% python3 -q
>>> import numpy as np
>>> np.set_printoptions(precision=1, suppress=True, linewidth=120, floatmode="fixed")
>>> rnd = lambda a: np.round(a, 1) + 0
>>> K = np.load("dump.npy")
>>> rnd(K)
array([[ 1.0,  0.0,  0.0,  0.0,  0.0,  0.0,  0.0],
       [ 0.0,  1.0,  0.0,  0.0,  0.0,  0.0,  0.0],
       [ 0.0,  0.0,  1.0,  0.0,  0.0,  0.0,  0.0],
       [ 0.0,  0.0,  0.0,  0.3, -1.0,  0.0,  0.0],
       [ 0.0,  0.0,  0.0,  1.0,  0.3,  0.0,  0.0],
       [ 0.0,  0.0,  0.0,  0.0,  0.0,  1.0,  0.0],
       [ 0.0,  0.0,  0.0,  0.0,  0.0,  0.0,  1.0]])
>>> # splits into 6 blocks
>>> f = np.array([0, 2, 1, 2, 2, 1, 0])
>>> M2 = K + np.outer(f, np.eye(7)[4])
>>> np.linalg.matrix_rank(np.linalg.inv(M2) - np.linalg.inv(K), tol=1e-8)
np.int64(1)
>>> np.linalg.matrix_rank(M2 - K)
np.int64(1)
>>> data = np.load("w.npy")
>>> data
array([[ 6,  0,  0,  0,  0],
       [ 0,  0,  0,  0, -9],
       [ 0,  0,  0,  9,  0],
       [ 0,  0,  4,  0,  0],
       [ 0, -7,  0,  0,  0]])
>>> print((data - data.T) / 2)
[[ 0.0  0.0  0.0  0.0  0.0]
 [ 0.0  0.0  0.0  0.0 -1.0]
 [ 0.0  0.0  0.0  2.5  0.0]
 [ 0.0  0.0 -2.5  0.0  0.0]
 [ 0.0  1.0  0.0  0.0  0.0]]
>>> print(np.linalg.matrix_power(data, 2))
[[36  0  0  0  0]
 [ 0 63  0  0  0]
 [ 0  0 36  0  0]
 [ 0  0  0 36  0]
 [ 0  0  0  0 63]]
>>> np.allclose(data @ data.T, data.T @ data)
False
>>> assert data == data.T
Traceback (most recent call last):
  File "<python-input-15>", line 1, in <module>
    assert data == data.T
           ^^^^^^^^^^^^^^
ValueError: The truth value of an array with more than one element is ambiguous. Use a.any() or a.all()
>>> W1 = np.array([[-2, 2, 2, 0],
...     [1, 0, 0, 0],
...     [1, -2, 0, 1],
...     [0, 1, 0, 1],
...     [0, -2, -1, 0]])
>>> c = np.array([-5, 3, 3, -4])
>>> hid = np.maximum(data @ W1 + c, 0)
>>> (hid > 0).astype(int)
array([[0, 1, 1, 0],
       [0, 1, 1, 0],
       [0, 1, 1, 1],
       [0, 0, 1, 0],
       [0, 1, 1, 0]])
>>> cent = np.array([[0, 0, 2], [1, 3, 0], [2, 3, 1], [3, 1, 0]])
>>> hid @ cent
array([[45, 90, 15],
       [45, 99, 12],
       [33, 50,  3],
       [ 6,  9,  3],
       [ 9, 18,  3]])
>>> (hid @ cent).round(6).argmax(axis=1)
array([1, 1, 1, 1, 1])
>>> W1 @ cent
array([[ 6, 12, -2],
       [ 0,  0,  2],
       [ 1, -5,  2],
       [ 4,  4,  0],
       [-4, -9, -1]])
>>> A = np.load("out11.npy")
>>> A
array([[10.4, 14.5,  9.4],
       [ 9.9, 16.1, 10.5],
       [11.9, 14.9,  9.7],
       [11.1, 13.3,  8.4],
       [11.6, 14.8, 10.1],
       [ 9.9, 13.9, 11.4],
       [ 9.4, 15.4, 10.4],
       [10.1, 14.6, 10.7],
       [ 9.9, 15.5, 10.3],
       [ 9.5, 16.0,  8.8],
       [10.0, 16.1, 10.6],
       [ 8.9, 15.0,  9.7],
       [ 9.8, 14.8,  9.0],
       [ 9.7, 14.3, 10.7],
       [ 9.7, 14.6, 11.3],
       [11.0, 14.7,  8.8]])
>>> print(rnd(np.linalg.norm(A, "nuc")))
89.5
>>> rnd(np.linalg.norm(A) ** 2 / np.linalg.norm(A, 2) ** 2)
np.float64(1.0)
>>> rnd(np.linalg.norm(A, 2))
np.float64(82.6)
>>> np.linalg.norm(A, axis=1).argmax()
np.int64(10)
>>> rnd(np.linalg.norm(A[4], 1)), rnd(np.linalg.norm(A[4], np.inf))
(np.float64(36.5), np.float64(14.8))
>>> rnd(np.linalg.norm(A, 1)), rnd(np.linalg.norm(A, np.inf))
(np.float64(238.5), np.float64(36.7))
>>> rnd(np.linalg.norm(A[4] - A[7]))
np.float64(1.6)
>>> rnd(np.linalg.norm(A, axis=0))
array([40.8, 59.7, 40.1])
>>> x0 = np.array([-2, 4, -2])
>>> h1 = np.maximum(A @ x0, 0)
>>> rnd(np.tanh(A @ x0))
array([1.0, 1.0, 1.0, 1.0, 1.0, 1.0, 1.0, 1.0, 1.0, 1.0, 1.0, 1.0, 1.0, 1.0, 1.0, 1.0])
>>> print(A * (h1 > 1e-9)[:, None])
[[10.4 14.5  9.4]
 [ 9.9 16.1 10.5]
 [11.9 14.9  9.7]
 [11.1 13.3  8.4]
 [11.6 14.8 10.1]
 [ 9.9 13.9 11.4]
 [ 9.4 15.4 10.4]
 [10.1 14.6 10.7]
 [ 9.9 15.5 10.3]
 [ 9.5 16.0  8.8]
 [10.0 16.1 10.6]
 [ 8.9 15.0  9.7]
 [ 9.8 14.8  9.0]
 [ 9.7 14.3 10.7]
 [ 9.7 14.6 11.3]
 [11.0 14.7  8.8]]
>>> rnd(A.T @ h1)
array([3116.3, 4643.2, 3070.3])
>>> rnd(np.maximum(A @ (3 * x0), 0))
array([55.2, 70.8, 49.2, 42.6, 47.4, 39.0, 66.0, 50.4, 64.8, 82.2, 69.6, 68.4, 64.8, 49.2, 49.2, 57.6])
>>> M2 = np.c_[A[:, :1] @ np.array([[-3]]), np.array([-2, -2, -1, -2, -2, 0, 2, 1, -2, 2, 2, 0, -1, 2, 2, -2])]
>>> rnd(M2)
array([[-31.2,  -2.0],
       [-29.7,  -2.0],
       [-35.7,  -1.0],
       [-33.3,  -2.0],
       [-34.8,  -2.0],
       [-29.7,   0.0],
       [-28.2,   2.0],
       [-30.3,   1.0],
       [-29.7,  -2.0],
       [-28.5,   2.0],
       [-30.0,   2.0],
       [-26.7,   0.0],
       [-29.4,  -1.0],
       [-29.1,   2.0],
       [-29.1,   2.0],
       [-33.0,  -2.0]])
>>> print(rnd(np.linalg.norm(M2 - A @ np.linalg.lstsq(A, M2)[0], axis=0)))
[0.0 5.3]
